$ python -q
>>> import numpy as np
>>> np.set_printoptions(precision=2, suppress=True, linewidth=140)
>>> J = np.loadtxt("block9.csv", delimiter=",")
>>> J
array([[-0.18, -0.17, -0.97, -0.08],
       [ 0.76, -0.57, -0.01, -0.31],
       [ 0.61,  0.74, -0.25,  0.13],
       [ 0.15, -0.3 , -0.05,  0.94]])
>>> # keeps lengths
>>> rng = np.random.default_rng(4069)
>>> labels = rng.permutation(4)
>>> Y = J[:, labels] * rng.choice([-1, 1], 4)
>>> Y
array([[-0.18,  0.08,  0.17, -0.97],
       [ 0.76,  0.31,  0.57, -0.01],
       [ 0.61, -0.13, -0.74, -0.25],
       [ 0.15, -0.94,  0.3 , -0.05]])
>>> left, _, vt = np.linalg.svd(J.T @ Y)
>>> np.round(np.linalg.lstsq(J, Y)[0], 2) + 0
array([[ 1.,  0.,  0.,  0.],
       [ 0.,  0., -1.,  0.],
       [ 0.,  0.,  0.,  1.],
       [ 0., -1.,  0.,  0.]])
>>> labels
array([0, 3, 1, 2])
>>> np.round(left @ vt, 2) + 0
array([[ 1.,  0.,  0.,  0.],
       [ 0.,  0., -1.,  0.],
       [ 0.,  0.,  0.,  1.],
       [ 0., -1.,  0.,  0.]])
>>> P = np.triu(np.array([[-3, 0, 2, -2], [2, 3, 2, 3], [3, 1, 2, -3], [0, -2, 2, 1]]), 1) + np.eye(4)
>>> Y = P @ J @ np.linalg.inv(P)
>>> Y
array([[  0.73,   1.91,  -6.67, -25.98],
       [  2.43,   0.01,  -5.55,  -9.05],
       [  0.15,   1.64,  -3.69, -18.4 ],
       [  0.15,  -0.3 ,   0.25,   2.89]])
>>> x0 = np.array([5, 5, 5, 1])
>>> print(4 - np.linalg.matrix_rank(J - np.eye(4), tol=1e-8))
1
>>> [p for p in range(1, 25) if np.allclose(np.linalg.matrix_power(J, p), np.eye(4))]
[]
>>> np.abs(np.linalg.eigvals(J))
array([1., 1., 1., 1.])
>>> np.round(np.linalg.norm(x0), 2), round(float(np.linalg.norm(J @ x0)), 2)
(np.float64(8.72), 8.72)
>>> print(np.round(J.T @ J, 2) + 0)
[[1. 0. 0. 0.]
 [0. 1. 0. 0.]
 [0. 0. 1. 0.]
 [0. 0. 0. 1.]]
>>> np.linalg.pinv(J)
array([[-0.18,  0.76,  0.61,  0.15],
       [-0.17, -0.57,  0.74, -0.3 ],
       [-0.97, -0.01, -0.25, -0.05],
       [-0.08, -0.31,  0.13,  0.94]])
>>> print(np.round(J @ J.T, 2) + 0)
[[1. 0. 0. 0.]
 [0. 1. 0. 0.]
 [0. 0. 1. 0.]
 [0. 0. 0. 1.]]
>>> np.linalg.svd(J, compute_uv=False)
array([1., 1., 1., 1.])
>>> print(np.linalg.norm(J, axis=0))
[1. 1. 1. 1.]
>>> E = np.load("a.npy")
>>> E
array([[-4.99,  6.08,  6.18,  0.02],
       [ 7.5 ,  6.57,  0.73,  0.25],
       [-2.47, -2.28,  9.08,  2.48],
       [-5.85, -5.89, -2.39,  5.04],
       [ 8.04,  0.9 , -5.75,  1.24],
       [ 6.66, -3.69,  6.48,  0.01],
       [ 6.59, -1.88,  4.82, -5.47],
       [ 6.18, -4.88, -5.27,  3.2 ],
       [-4.96,  3.27,  3.01, -7.46],
       [-2.  ,  7.65, -4.49, -4.16],
       [-4.97,  7.02,  4.87,  1.5 ],
       [-4.86,  5.94,  6.41, -0.05],
       [ 2.72, -0.03, -6.75, -6.85],
       [ 2.38,  0.29, -8.21, -5.18],
       [-3.89, -1.83, -4.42, -7.88],
       [-4.87,  5.85,  5.81, -2.88],
       [-0.16,  6.15, -7.07, -3.49],
       [ 6.13,  4.36,  6.15,  2.35],
       [ 9.41,  0.31,  3.  , -1.53],
       [ 5.63, -3.61, -7.42,  0.47],
       [ 1.75,  9.  , -1.54,  3.68],
       [-8.17,  4.11, -4.03, -0.15],
       [ 8.24, -4.69, -2.1 ,  2.38],
       [ 0.27,  4.21,  8.89, -1.79],
       [ 4.62,  5.59,  6.25,  2.88],
       [ 3.7 ,  8.11,  1.84,  4.15],
       [-2.73, -4.  , -7.09,  5.13],
       [-4.06,  7.73, -1.64, -4.6 ],
       [-1.46, -1.48,  9.78,  0.29],
       [ 0.11, -2.42,  1.28,  9.62],
       [-1.54, -7.07,  1.46, -6.75]])
>>> q, r_ = np.linalg.qr(E)
>>> np.round(q.T @ q, 2) + 0
array([[1., 0., 0., 0.],
       [0., 1., 0., 0.],
       [0., 0., 1., 0.],
       [0., 0., 0., 1.]])
>>> print(round(float(abs(r_[0, 0])), 2), round(float(np.linalg.norm(E[:, 0])), 2))
28.28 28.28
>>> print(round(float(np.trace(q @ q.T)), 2))
4.0
>>> q @ r_
array([[-4.99,  6.08,  6.18,  0.02],
       [ 7.5 ,  6.57,  0.73,  0.25],
       [-2.47, -2.28,  9.08,  2.48],
       [-5.85, -5.89, -2.39,  5.04],
       [ 8.04,  0.9 , -5.75,  1.24],
       [ 6.66, -3.69,  6.48,  0.01],
       [ 6.59, -1.88,  4.82, -5.47],
       [ 6.18, -4.88, -5.27,  3.2 ],
       [-4.96,  3.27,  3.01, -7.46],
       [-2.  ,  7.65, -4.49, -4.16],
       [-4.97,  7.02,  4.87,  1.5 ],
       [-4.86,  5.94,  6.41, -0.05],
       [ 2.72, -0.03, -6.75, -6.85],
       [ 2.38,  0.29, -8.21, -5.18],
       [-3.89, -1.83, -4.42, -7.88],
       [-4.87,  5.85,  5.81, -2.88],
       [-0.16,  6.15, -7.07, -3.49],
       [ 6.13,  4.36,  6.15,  2.35],
       [ 9.41,  0.31,  3.  , -1.53],
       [ 5.63, -3.61, -7.42,  0.47],
       [ 1.75,  9.  , -1.54,  3.68],
       [-8.17,  4.11, -4.03, -0.15],
       [ 8.24, -4.69, -2.1 ,  2.38],
       [ 0.27,  4.21,  8.89, -1.79],
       [ 4.62,  5.59,  6.25,  2.88],
       [ 3.7 ,  8.11,  1.84,  4.15],
       [-2.73, -4.  , -7.09,  5.13],
       [-4.06,  7.73, -1.64, -4.6 ],
       [-1.46, -1.48,  9.78,  0.29],
       [ 0.11, -2.42,  1.28,  9.62],
       [-1.54, -7.07,  1.46, -6.75]])
>>> np.abs(np.diag(r_))
array([28.28, 27.84, 30.35, 22.87])
>>> np.allclose(r_.T @ r_, E.T @ E)
True
>>> r_
array([[ 28.28,  -4.09,  -2.19,   3.04],
       [  0.  , -27.84,  -6.02,   2.05],
       [  0.  ,   0.  , -30.35,  -3.19],
       [  0.  ,   0.  ,   0.  , -22.87]])
